In [1]: import numpy as np

In [2]: np.set_printoptions(precision=2, suppress=True, linewidth=200)

In [3]: rd = lambda a: np.round(a, 2) + 0

In [4]: rng = np.random.default_rng(86049)

In [5]: F = rng.normal(size=(12, 13)) + 20 * np.array([0, 2, 1, 0, -2, 1, -2, -1, -2, -2, 2, 0, 1])

In [6]: rd(F)
Out[6]: 
array([[  0.56,  39.72,  19.72,  -1.71, -38.55,  20.01, -40.68, -20.91, -40.25, -40.37,  39.49,  -0.96,  20.16],
       [  0.76,  39.99,  19.17,   0.86, -38.52,  20.75, -41.77, -19.64, -39.69, -38.47,  38.56,  -0.6 ,  20.04],
       [ -0.16,  40.25,  20.6 ,   0.38, -41.12,  20.05, -40.9 , -17.27, -40.39, -37.57,  41.01,   0.24,  21.11],
       [ -1.84,  39.86,  21.51,   0.32, -38.32,  18.65, -39.99, -20.97, -40.87, -40.57,  37.21,  -0.91,  19.21],
       [  1.27,  41.63,  19.35,  -0.86, -38.04,  20.11, -39.35, -22.16, -38.8 , -40.38,  40.32,   1.13,  20.29],
       [  1.48,  37.84,  19.35,   1.04, -39.55,  21.  , -39.63, -18.28, -39.9 , -40.26,  39.87,  -0.04,  21.9 ],
       [ -0.92,  39.92,  20.03,   1.22, -40.78,  20.33, -39.39, -19.16, -40.64, -39.06,  40.72,  -0.79,  18.55],
       [ -1.18,  41.26,  19.23,  -0.02, -41.48,  19.02, -39.36, -21.73, -39.51, -39.64,  42.26,  -0.41,  20.36],
       [ -1.37,  38.2 ,  19.85,   0.19, -39.96,  19.33, -40.02, -21.67, -39.88, -39.21,  38.73,   0.25,  18.99],
       [  0.37,  40.14,  21.65,  -0.22, -37.97,  18.98, -40.64, -19.27, -39.88, -43.24,  39.44,   0.2 ,  19.79],
       [ -0.05,  41.02,  20.07,   1.39, -39.35,  18.96, -37.93, -20.76, -38.38, -39.59,  40.7 ,   0.15,  21.44],
       [ -0.52,  42.12,  20.67,   0.1 , -40.44,  21.23, -39.23, -18.87, -39.95, -41.3 ,  39.81,   0.99,  19.93]])

In [7]: U, sv, Vt = np.linalg.svd(F, full_matrices=False)

In [8]: np.abs(U[:, 0]).round(6).argmax()
Out[8]: np.int64(7)

In [9]: rd(U.T @ U)
Out[9]: 
array([[1., 0., 0., 0., 0., 0., 0., 0., 0., 0., 0., 0.],
       [0., 1., 0., 0., 0., 0., 0., 0., 0., 0., 0., 0.],
       [0., 0., 1., 0., 0., 0., 0., 0., 0., 0., 0., 0.],
       [0., 0., 0., 1., 0., 0., 0., 0., 0., 0., 0., 0.],
       [0., 0., 0., 0., 1., 0., 0., 0., 0., 0., 0., 0.],
       [0., 0., 0., 0., 0., 1., 0., 0., 0., 0., 0., 0.],
       [0., 0., 0., 0., 0., 0., 1., 0., 0., 0., 0., 0.],
       [0., 0., 0., 0., 0., 0., 0., 1., 0., 0., 0., 0.],
       [0., 0., 0., 0., 0., 0., 0., 0., 1., 0., 0., 0.],
       [0., 0., 0., 0., 0., 0., 0., 0., 0., 1., 0., 0.],
       [0., 0., 0., 0., 0., 0., 0., 0., 0., 0., 1., 0.],
       [0., 0., 0., 0., 0., 0., 0., 0., 0., 0., 0., 1.]])

In [10]: rd(Vt @ Vt.T)
Out[10]: 
array([[1., 0., 0., 0., 0., 0., 0., 0., 0., 0., 0., 0.],
       [0., 1., 0., 0., 0., 0., 0., 0., 0., 0., 0., 0.],
       [0., 0., 1., 0., 0., 0., 0., 0., 0., 0., 0., 0.],
       [0., 0., 0., 1., 0., 0., 0., 0., 0., 0., 0., 0.],
       [0., 0., 0., 0., 1., 0., 0., 0., 0., 0., 0., 0.],
       [0., 0., 0., 0., 0., 1., 0., 0., 0., 0., 0., 0.],
       [0., 0., 0., 0., 0., 0., 1., 0., 0., 0., 0., 0.],
       [0., 0., 0., 0., 0., 0., 0., 1., 0., 0., 0., 0.],
       [0., 0., 0., 0., 0., 0., 0., 0., 1., 0., 0., 0.],
       [0., 0., 0., 0., 0., 0., 0., 0., 0., 1., 0., 0.],
       [0., 0., 0., 0., 0., 0., 0., 0., 0., 0., 1., 0.],
       [0., 0., 0., 0., 0., 0., 0., 0., 0., 0., 0., 1.]])

In [11]: rd(sv)
Out[11]: array([365.74,   6.74,   5.92,   5.34,   4.44,   3.37,   2.71,   2.58,   1.96,   1.69,   1.13,   0.33])

In [12]: X = np.array([[-12, -6, 3, -27, 27, -21, 21],
    ...:     [-16, -8, 4, -36, 36, -28, 28],
    ...:     [16, 8, -4, 36, -36, 28, -28],
    ...:     [8, 4, -2, 18, -18, 14, -14],
    ...:     [16, 8, -4, 36, -36, 28, -28],
    ...:     [-8, -4, 2, -18, 18, -14, 14]])

In [13]: U, sv, Vt = np.linalg.svd(X)

In [14]: vecs = Vt[:(sv > 1e-8).sum()]

In [15]: x = X[1] + -2 * X[5] + rng.integers(2) * np.eye(7)[3]

In [16]: x
Out[16]: array([0., 0., 0., 1., 0., 0., 0.])

In [17]: rd(np.linalg.norm(x - vecs.T @ vecs @ x))
Out[17]: np.float64(0.84)

In [18]: rd(np.diag(vecs.T @ vecs))
Out[18]: array([0.06, 0.01, 0.  , 0.29, 0.29, 0.17, 0.17])

In [19]: np.linalg.matrix_rank(X, rtol=0.1)
Out[19]: np.int64(1)

In [20]: np.linalg.cond(X) > 100
Out[20]: np.True_

In [21]: U, sv, Vt = np.linalg.svd(X)

In [22]: rd(sv)
Out[22]: array([135.15,   0.  ,   0.  ,   0.  ,   0.  ,   0.  ])

In [23]: other = U[:, :1] @ np.diag(sv[:1]) @ Vt[:1]

In [24]: rd(other)
Out[24]: 
array([[-12.,  -6.,   3., -27.,  27., -21.,  21.],
       [-16.,  -8.,   4., -36.,  36., -28.,  28.],
       [ 16.,   8.,  -4.,  36., -36.,  28., -28.],
       [  8.,   4.,  -2.,  18., -18.,  14., -14.],
       [ 16.,   8.,  -4.,  36., -36.,  28., -28.],
       [ -8.,  -4.,   2., -18.,  18., -14.,  14.]])

In [25]: np.linalg.matrix_rank(other)
Out[25]: np.int64(1)

In [26]: rd(np.abs(X - other).max())
Out[26]: np.float64(0.0)
